$ python -q
>>> import numpy as np
>>> from numpy import linalg as LA
>>> np.set_printoptions(precision=2, suppress=True, linewidth=200, floatmode="fixed")
>>> def tidy(a):
...     return np.round(a, 2) + 0
... 
>>> K = np.loadtxt("data.csv", delimiter=",")
>>> K
array([[  3.00,   3.00,  -8.00,  -5.00,   5.00,  -3.00,  -9.00,   1.00, -11.00],
       [  5.00,   5.00,  -6.00,  -3.00,   7.00,  -1.00,  -7.00,   3.00,  -9.00],
       [  2.00,   2.00,  -9.00,  -6.00,   4.00,  -4.00, -10.00,   0.00, -12.00],
       [  7.00,   7.00,  -4.00,  -1.00,   9.00,   1.00,  -5.00,   5.00,  -7.00],
       [  7.00,   7.00,  -4.00,  -1.00,   9.00,   1.00,  -5.00,   5.00,  -7.00],
       [  7.00,   7.00,  -4.00,  -1.00,   9.00,   1.00,  -5.00,   5.00,  -7.00],
       [  8.00,   8.00,  -3.00,   0.00,  10.00,   2.00,  -4.00,   6.00,  -6.00],
       [  4.00,   4.00,  -7.00,  -4.00,   6.00,  -2.00,  -8.00,   2.00, -10.00],
       [  7.00,   7.00,  -4.00,  -1.00,   9.00,   1.00,  -5.00,   5.00,  -7.00],
       [  5.00,   5.00,  -6.00,  -3.00,   7.00,  -1.00,  -7.00,   3.00,  -9.00],
       [  4.00,   4.00,  -7.00,  -4.00,   6.00,  -2.00,  -8.00,   2.00, -10.00],
       [  2.00,   2.00,  -9.00,  -6.00,   4.00,  -4.00, -10.00,   0.00, -12.00],
       [  6.00,   6.00,  -5.00,  -2.00,   8.00,   0.00,  -6.00,   4.00,  -8.00]])
>>> r = LA.matrix_rank(K)
>>> r
np.int64(2)
>>> N = LA.svd(K)[2][r:].T
>>> [int(LA.matrix_rank(K[:i])) for i in range(1, len(K) + 1)]
[1, 2, 2, 2, 2, 2, 2, 2, 2, 2, 2, 2, 2]
>>> [int(LA.matrix_rank(K[:, :j + 1])) for j in range(9)]
[1, 1, 2, 2, 2, 2, 2, 2, 2]
>>> [int(LA.matrix_rank(np.delete(K, i, axis=0))) for i in range(13)]
[2, 2, 2, 2, 2, 2, 2, 2, 2, 2, 2, 2, 2]
>>> tidy(np.trace(LA.pinv(K) @ K))
np.float64(2.0)
>>> np.allclose(K[:-1].T @ LA.lstsq(K[:-1].T, K[-1])[0], K[-1])
True
>>> LA.lstsq(K[:-1].T, K[-1])[2]
np.int32(2)
>>> tidy(K @ LA.pinv(K) @ K)
array([[  3.00,   3.00,  -8.00,  -5.00,   5.00,  -3.00,  -9.00,   1.00, -11.00],
       [  5.00,   5.00,  -6.00,  -3.00,   7.00,  -1.00,  -7.00,   3.00,  -9.00],
       [  2.00,   2.00,  -9.00,  -6.00,   4.00,  -4.00, -10.00,   0.00, -12.00],
       [  7.00,   7.00,  -4.00,  -1.00,   9.00,   1.00,  -5.00,   5.00,  -7.00],
       [  7.00,   7.00,  -4.00,  -1.00,   9.00,   1.00,  -5.00,   5.00,  -7.00],
       [  7.00,   7.00,  -4.00,  -1.00,   9.00,   1.00,  -5.00,   5.00,  -7.00],
       [  8.00,   8.00,  -3.00,   0.00,  10.00,   2.00,  -4.00,   6.00,  -6.00],
       [  4.00,   4.00,  -7.00,  -4.00,   6.00,  -2.00,  -8.00,   2.00, -10.00],
       [  7.00,   7.00,  -4.00,  -1.00,   9.00,   1.00,  -5.00,   5.00,  -7.00],
       [  5.00,   5.00,  -6.00,  -3.00,   7.00,  -1.00,  -7.00,   3.00,  -9.00],
       [  4.00,   4.00,  -7.00,  -4.00,   6.00,  -2.00,  -8.00,   2.00, -10.00],
       [  2.00,   2.00,  -9.00,  -6.00,   4.00,  -4.00, -10.00,   0.00, -12.00],
       [  6.00,   6.00,  -5.00,  -2.00,   8.00,   0.00,  -6.00,   4.00,  -8.00]])
>>> LA.cond(K) > 100
np.True_
>>> tidy(LA.norm(K, 2) / LA.norm(K))
np.float64(0.94)
>>> np.argsort(-LA.norm(K, axis=0).round(6), kind="stable")[:3]
array([8, 4, 6])
>>> [round(float(x), 2) for x in LA.svd(K, compute_uv=False)[:3]]
[60.62, 21.05, 0.0]
>>> E = np.array([[2, 0, 0, 0], [0, 0, 0, 2], [0, -2, 0, 0], [0, 0, 0, 0]])
>>> rng = np.random.default_rng(132)
>>> A2 = E + rng.integers(-2, 3, (4, 3)) @ rng.integers(-2, 3, (3, 4))
>>> A2
array([[ 2, -8,  4,  2],
       [ 0, -2, -2, 10],
       [ 6, -2, -2, -4],
       [ 0, -2, -2,  8]])
>>> tidy(LA.svd(A2 - E, compute_uv=False))
array([13.22,  8.29,  6.37,  0.00])
>>> A2 - E
array([[ 0, -8,  4,  2],
       [ 0, -2, -2,  8],
       [ 6,  0, -2, -4],
       [ 0, -2, -2,  8]])
>>> u = np.array([-5, -3, 1, 3, 1, 2, -5, 2])
>>> r1 = np.array([1, 1, 1, 0, 0, 2, 0, 0, 2, 2, 2])
>>> M = u[:, None] + r1[None, :]
>>> M
array([[-4, -4, -4, -5, -5, -3, -5, -5, -3, -3, -3],
       [-2, -2, -2, -3, -3, -1, -3, -3, -1, -1, -1],
       [ 2,  2,  2,  1,  1,  3,  1,  1,  3,  3,  3],
       [ 4,  4,  4,  3,  3,  5,  3,  3,  5,  5,  5],
       [ 2,  2,  2,  1,  1,  3,  1,  1,  3,  3,  3],
       [ 3,  3,  3,  2,  2,  4,  2,  2,  4,  4,  4],
       [-4, -4, -4, -5, -5, -3, -5, -5, -3, -3, -3],
       [ 3,  3,  3,  2,  2,  4,  2,  2,  4,  4,  4]])
>>> # rank 2
>>> U, sigma, Vt = LA.svd(M)
>>> evecs = Vt[:(sigma > 1e-8).sum()]
>>> vec = M[0] + -3 * M[7] + rng.integers(2) * np.eye(11)[2]
>>> vec
array([-13.00, -13.00, -13.00, -11.00, -11.00, -15.00, -11.00, -11.00, -15.00, -15.00, -15.00])
>>> tidy(LA.norm(vec - evecs.T @ evecs @ vec))
np.float64(0.0)
>>> tidy(np.diag(evecs.T @ evecs))
array([0.09, 0.09, 0.09, 0.22, 0.22, 0.22, 0.22, 0.22, 0.22, 0.22, 0.22])
>>> tidy(evecs.T @ evecs)
array([[ 0.09,  0.09,  0.09,  0.09,  0.09,  0.09,  0.09,  0.09,  0.09,  0.09,  0.09],
       [ 0.09,  0.09,  0.09,  0.09,  0.09,  0.09,  0.09,  0.09,  0.09,  0.09,  0.09],
       [ 0.09,  0.09,  0.09,  0.09,  0.09,  0.09,  0.09,  0.09,  0.09,  0.09,  0.09],
       [ 0.09,  0.09,  0.09,  0.22,  0.22, -0.03,  0.22,  0.22, -0.03, -0.03, -0.03],
       [ 0.09,  0.09,  0.09,  0.22,  0.22, -0.03,  0.22,  0.22, -0.03, -0.03, -0.03],
       [ 0.09,  0.09,  0.09, -0.03, -0.03,  0.22, -0.03, -0.03,  0.22,  0.22,  0.22],
       [ 0.09,  0.09,  0.09,  0.22,  0.22, -0.03,  0.22,  0.22, -0.03, -0.03, -0.03],
       [ 0.09,  0.09,  0.09,  0.22,  0.22, -0.03,  0.22,  0.22, -0.03, -0.03, -0.03],
       [ 0.09,  0.09,  0.09, -0.03, -0.03,  0.22, -0.03, -0.03,  0.22,  0.22,  0.22],
       [ 0.09,  0.09,  0.09, -0.03, -0.03,  0.22, -0.03, -0.03,  0.22,  0.22,  0.22],
       [ 0.09,  0.09,  0.09, -0.03, -0.03,  0.22, -0.03, -0.03,  0.22,  0.22,  0.22]])
>>> t3 = np.stack([M, -2 * M, M[::-1]])
>>> np.einsum("bij,cij->bc", t3, t3)
array([[  922, -1844,   284],
       [-1844,  3688,  -568],
       [  284,  -568,   922]])
>>> t3.shape
(3, 8, 11)
>>> LA.matrix_rank(t3.reshape(3, -1))
np.int64(2)
>>> tidy(LA.norm(t3, axis=(1, 2)))
array([30.36, 60.73, 30.36])
>>> LA.matrix_rank(t3)
array([2, 2, 2])
>>> t3.sum(axis=0)
array([[ 7,  7,  7,  7,  7,  7,  7,  7,  7,  7,  7],
       [-2, -2, -2, -2, -2, -2, -2, -2, -2, -2, -2],
       [ 1,  1,  1,  1,  1,  1,  1,  1,  1,  1,  1],
       [-2, -2, -2, -2, -2, -2, -2, -2, -2, -2, -2],
       [ 2,  2,  2,  2,  2,  2,  2,  2,  2,  2,  2],
       [-1, -1, -1, -1, -1, -1, -1, -1, -1, -1, -1],
       [ 2,  2,  2,  2,  2,  2,  2,  2,  2,  2,  2],
       [-7, -7, -7, -7, -7, -7, -7, -7, -7, -7, -7]])
>>> tidy(M @ LA.pinv(M) @ M)
array([[-4.00, -4.00, -4.00, -5.00, -5.00, -3.00, -5.00, -5.00, -3.00, -3.00, -3.00],
       [-2.00, -2.00, -2.00, -3.00, -3.00, -1.00, -3.00, -3.00, -1.00, -1.00, -1.00],
       [ 2.00,  2.00,  2.00,  1.00,  1.00,  3.00,  1.00,  1.00,  3.00,  3.00,  3.00],
       [ 4.00,  4.00,  4.00,  3.00,  3.00,  5.00,  3.00,  3.00,  5.00,  5.00,  5.00],
       [ 2.00,  2.00,  2.00,  1.00,  1.00,  3.00,  1.00,  1.00,  3.00,  3.00,  3.00],
       [ 3.00,  3.00,  3.00,  2.00,  2.00,  4.00,  2.00,  2.00,  4.00,  4.00,  4.00],
       [-4.00, -4.00, -4.00, -5.00, -5.00, -3.00, -5.00, -5.00, -3.00, -3.00, -3.00],
       [ 3.00,  3.00,  3.00,  2.00,  2.00,  4.00,  2.00,  2.00,  4.00,  4.00,  4.00]])
>>> np.abs(np.diag(LA.qr(M)[1])) > 1e-9
array([ True, False, False,  True, False, False, False, False])
>>> try:
...     LA.inv(M)
... except LA.LinAlgError as e:
...     print(repr(e))
... 
LinAlgError('Last 2 dimensions of the array must be square')
